$ python -q
>>> import numpy as np
>>> np.set_printoptions(precision=2, suppress=True, linewidth=140)
>>> M = np.load("test12.npy")
>>> print(M)
[[ 0.5  -0.87  0.  ]
 [ 0.87  0.5   0.  ]
 [ 0.    0.    1.  ]]
>>> print(np.linalg.norm(M, axis=0))
[1. 1. 1.]
>>> u, v = M[2], M[1]
>>> print(u @ u)
1.0
>>> p = (u @ v) / (u @ u) * u
>>> print(round(float(np.linalg.norm(u + v) ** 2 + np.linalg.norm(u - v) ** 2), 2))
4.0
>>> print(np.outer(u, v))
[[0.   0.   0.  ]
 [0.   0.   0.  ]
 [0.87 0.5  0.  ]]
>>> vec = np.array([2, -2, 2])
>>> y = M @ vec
>>> print(y)
[2.73 0.73 2.  ]
>>> print(np.linalg.solve(M, M[:, 2]))
[ 0. -0.  1.]
>>> print(np.linalg.solve(M, y))
[ 2. -2.  2.]
>>> m1 = np.load("out3.npy")
>>> print(m1)
[[0. 2. 0.]
 [2. 1. 2.]
 [0. 2. 2.]]
>>> P = np.triu(np.array([[-2, 2, -1], [-2, -2, -1], [-3, 1, -2]]), 1) + np.eye(3)
>>> M2 = P @ m1 @ np.linalg.inv(P)
>>> print(P @ m1 - m1 @ P)
[[ 4.  0.  4.]
 [ 0. -6.  1.]
 [ 0.  0.  2.]]
>>> print(np.poly(M2))
[ 1. -3. -6.  8.]
>>> print(M2)
[[ 4. -6.  0.]
 [ 2. -5. -3.]
 [ 0.  2.  4.]]
>>> print(np.linalg.matrix_rank(M2))
3
>>> evals, vecs = np.linalg.eigh(m1)
>>> print(np.linalg.svd(m1, compute_uv=False))
[4. 2. 1.]
>>> print((evals > 1e-8).sum(), (evals < -1e-8).sum())
2 1
>>> print(np.linalg.eigvalsh(m1 + -3 * np.eye(3)))
[-5. -2.  1.]
>>> print(np.round(vecs @ np.diag(evals) @ vecs.T, 2) + 0)
[[0. 2. 0.]
 [2. 1. 2.]
 [0. 2. 2.]]
>>> print(np.linalg.eigvalsh(m1 @ m1))
[ 1.  4. 16.]
>>> print(round(np.linalg.eigvalsh(m1).min(), 2))
-2.0
>>> print([round(float(np.linalg.det(m1[:i, :i])), 2) + 0 for i in range(1, 4)])
[0.0, -4.0, -8.0]
>>> rng = np.random.default_rng(2456)
>>> idx = rng.permutation(3)
>>> print(idx)
[2 1 0]
>>> M2 = m1[idx][:, idx]
>>> print(np.trace(M2))
3.0
>>> print(np.diag(M2))
[2. 1. 0.]
>>> print(round(float(np.linalg.det(M2)), 2), round(float(np.linalg.det(m1[idx])), 2))
-8.0 8.0
>>> u = np.array([4, 5, 5])
>>> print(np.convolve(m1[0], u))
[ 0.  8. 10. 10.  0.]
>>> print(np.correlate(m1[0], m1[2], "full"))
[0. 4. 4. 0. 0.]
>>> print(np.polyval(u, m1[0]))
[ 5. 31.  5.]
>>> print(np.array([np.convolve(row, u, "same") for row in m1]))
[[ 8. 10. 10.]
 [14. 23. 15.]
 [ 8. 18. 20.]]
>>> A = np.array([[0, 0, 0], [0, 0, 0], [1, 1, 2]])
>>> idx = rng.permutation(3)
>>> M2 = M[:, idx] * rng.choice([-1, 1], 3)
>>> print(M2)
[[-0.5  -0.    0.87]
 [-0.87 -0.   -0.5 ]
 [-0.   -1.   -0.  ]]
>>> Uu, _, Vt = np.linalg.svd(M.T @ M2)
>>> print(np.round(Uu @ Vt, 2) + 0)
[[-1.  0.  0.]
 [ 0.  0. -1.]
 [ 0. -1.  0.]]
>>> blk = np.stack([M2, 4 * M2, M2[::-1]])
>>> print(blk.sum(axis=0))
[[-2.5  -1.    4.33]
 [-5.2   0.   -3.  ]
 [-0.5  -5.    0.87]]
>>> F = np.load("arr.npy")
>>> print(F)
[[0 0 0]
 [0 4 0]
 [0 0 0]]
>>> print(np.round(np.linalg.det(2 * F), 2), round(float(np.linalg.det(F)), 2))
0.0 0.0
>>> print(round(float(np.linalg.det(F.T)), 2))
0.0
>>> print(np.poly(F))
[ 1. -4.  0.  0.]
>>> mat = np.array([[0, 2, 0, 0], [0, 0, 2, 0], [0, 0, 0, -2], [0, 0, 0, 0]])
>>> print(round(np.linalg.eigvals(mat).sum().real, 2))
0.0
>>> print(round(float(np.linalg.det(mat[::-1])), 2))
0.0
>>> print(round(np.linalg.det(2 * mat), 2), round(float(np.linalg.det(mat)), 2))
0.0 0.0
>>> gram = F.T @ F
>>> print(np.trace(gram), (F ** 2).sum())
16 16
>>> print(gram)
[[ 0  0  0]
 [ 0 16  0]
 [ 0  0  0]]
>>> print((F @ F.T).shape)
(3, 3)
>>> print(np.linalg.svd(F, compute_uv=False) ** 2)
[16.  0.  0.]
>>> r = np.linalg.matrix_rank(mat)
>>> print(r)
3
>>> ns = np.linalg.svd(mat)[2][r:].T
>>> print(np.allclose(mat @ ns, 0))
True
>>> print([int(np.linalg.matrix_rank(mat[:i])) for i in range(1, len(mat) + 1)])
[1, 2, 3, 3]
>>> print([int(np.linalg.matrix_rank(np.delete(mat, i, axis=0))) for i in range(4)])
[2, 2, 2, 3]
